$ python3 -q
>>> import numpy as np
>>> from numpy import linalg as LA
>>> np.set_printoptions(precision=2, suppress=True, linewidth=200)
>>> def rnd(a):
...     return np.round(a, 2) + 0
... 
>>> feats = np.load("out14.npy")
>>> feats
array([[ 0., -1.,  0.,  3.,  0.,  0.,  0.],
       [ 0., -1., -1.,  2.,  0.,  0.,  0.],
       [ 0., -3., -2.,  2.,  0.,  0.,  0.],
       [ 2., -1., -2., -2.,  0.,  0.,  0.],
       [ 0.,  0.,  0.,  0.,  2., -1.,  5.],
       [ 0.,  0.,  0.,  0., -4.,  6.,  9.],
       [ 0.,  0.,  0.,  0.,  6.,  5.,  1.]])
>>> Y = LA.inv(feats)
>>> rnd(LA.cond(feats))
np.float64(26.85)
>>> rnd(LA.det(feats) * LA.det(Y))
np.float64(1.0)
>>> arr = np.loadtxt("dump.csv", delimiter=",")
>>> rnd(arr)
array([[-1.82, -0.29, -0.77],
       [ 0.78, -0.01, -1.84],
       [ 0.26, -1.98,  0.12]])
>>> rng = np.random.default_rng(75754)
>>> idx = rng.permutation(3)
>>> idx
array([2, 1, 0])
>>> Y = arr[idx][:, idx]
>>> rnd(np.diag(Y))
array([ 0.12, -0.01, -1.82])
>>> rnd(np.sort(np.abs(LA.eigvals(Y))))
array([2., 2., 2.])
>>> def softmax(z):
...     e = np.exp(z - z.max(axis=-1, keepdims=True))
...     return e / e.sum(axis=-1, keepdims=True)
... 
>>> rnd(softmax(10 * arr[1]))
array([1., 0., 0.])
>>> rnd(softmax(arr[1] + 5))
array([0.65, 0.3 , 0.05])
>>> S = arr @ arr.T / np.sqrt(3)
>>> rnd(softmax(S)[1] @ arr)
array([ 0.52, -0.19, -1.59])
